% ipython --no-banner

In [1]: import numpy as np

In [2]: import numpy.linalg as la

In [3]: np.set_printoptions(precision=2, suppress=True, linewidth=100)

In [4]: data = np.array([[5.0, 1.0, 0.0, 0.0, 0.0, 0.0, 0.0, 0.0],
   ...:     [0.0, 5.0, 1.0, 0.0, 0.0, 0.0, 0.0, 0.0],
   ...:     [0.0, 0.0, 5.0, 1.0, 0.0, 0.0, 0.0, 0.0],
   ...:     [0.0, 0.0, 0.0, 5.0, 1.0, 0.0, 0.0, 0.0],
   ...:     [0.0, 0.0, 0.0, 0.0, 5.0, 1.0, 0.0, 0.0],
   ...:     [0.0, 0.0, 0.0, 0.0, 0.0, 5.0, 1.0, 0.0],
   ...:     [0.0, 0.0, 0.0, 0.0, 0.0, 0.0, 5.0, 1.0],
   ...:     [0.0, 0.0, 0.0, 0.0, 0.0, 0.0, 0.0, 5.0]])

In [5]: x0 = np.array([0, 0, 2, -2, 2, 2, 2, 1])

In [6]: rhs = data @ x0

In [7]: rhs
Out[7]: array([ 0.,  2.,  8., -8., 12., 12., 11.,  5.])

In [8]: la.solve(data, rhs)
Out[8]: array([ 0.,  0.,  2., -2.,  2.,  2.,  2.,  1.])

In [9]: la.solve(data, data[:, 3])
Out[9]: array([0., 0., 0., 1., 0., 0., 0., 0.])

In [10]: rng = np.random.default_rng(211879)

In [11]: z = rng.permutation(8)

In [12]: M2 = data[:, z] * rng.choice([-1, 1], 8)

In [13]: M2
Out[13]: 
array([[ 0.,  0.,  0., -5., -0.,  0., -0., -1.],
       [ 0.,  0.,  0., -0., -1.,  0., -0., -5.],
       [ 0.,  0.,  0., -0., -5.,  1., -0., -0.],
       [ 1.,  0.,  0., -0., -0.,  5., -0., -0.],
       [ 5.,  1.,  0., -0., -0.,  0., -0., -0.],
       [ 0.,  5.,  0., -0., -0.,  0., -1., -0.],
       [ 0.,  0.,  1., -0., -0.,  0., -5., -0.],
       [ 0.,  0.,  5., -0., -0.,  0., -0., -0.]])

In [14]: left, _, VT = la.svd(data.T @ M2)

In [15]: z
Out[15]: array([4, 5, 7, 0, 2, 3, 6, 1])

In [16]: m1 = np.loadtxt("arr.csv", delimiter=",")

In [17]: m1
Out[17]: 
array([[ 9.11,  2.68, -3.13],
       [ 3.21,  9.47,  0.1 ],
       [-5.45, -8.34,  0.92],
       [-0.44, -9.91, -1.23],
       [ 5.21,  8.5 , -0.81],
       [ 7.1 ,  6.81, -1.77],
       [ 0.52, -9.86, -1.59],
       [-6.12,  7.16,  3.36],
       [-2.16, -9.75, -0.55],
       [ 9.31,  1.36, -3.39],
       [ 5.66, -7.58, -3.25],
       [ 7.12,  6.79, -1.78],
       [-2.79, -9.6 , -0.28],
       [-2.48, -9.68, -0.41],
       [-1.18, -9.89, -0.94],
       [-0.15,  9.89,  1.45],
       [-0.21, -9.91, -1.32],
       [-6.94, -7.  ,  1.68],
       [-2.55, -9.66, -0.38],
       [-9.14, -2.56,  3.15],
       [-7.22, -6.67,  1.84],
       [-7.79,  5.06,  3.71],
       [-3.56,  8.96,  2.64],
       [ 3.87, -8.81, -2.73],
       [-5.51,  7.71,  3.2 ],
       [ 5.22, -7.94, -3.13],
       [-7.82, -5.84,  2.18],
       [-1.31, -9.87, -0.89],
       [ 6.84, -6.38, -3.53],
       [ 9.09,  2.78, -3.1 ],
       [ 6.78,  7.17, -1.6 ],
       [-8.88, -3.56,  2.91],
       [ 0.47,  9.91,  1.22],
       [-0.96,  9.8 ,  1.75],
       [-4.43, -8.95,  0.44],
       [-0.52, -9.91, -1.2 ],
       [ 9.34,  0.26, -3.56],
       [ 8.01, -4.68, -3.74],
       [-7.77,  5.1 ,  3.71],
       [ 0.41,  9.91,  1.24],
       [ 9.09,  2.8 , -3.1 ],
       [-6.12,  7.16,  3.36],
       [-6.38, -7.57,  1.39],
       [ 5.73,  8.13, -1.06],
       [ 9.14, -1.6 , -3.74]])

In [18]: np.unravel_index(np.abs(m1).argmax(), m1.shape)
Out[18]: (np.int64(32), np.int64(1))

In [19]: m1.sum(axis=0)
Out[19]: array([ 13.39, -48.09, -11.93])

In [20]: round(la.norm(m1), 2)
Out[20]: np.float64(67.08)

In [21]: np.count_nonzero(m1)
Out[21]: np.int64(135)
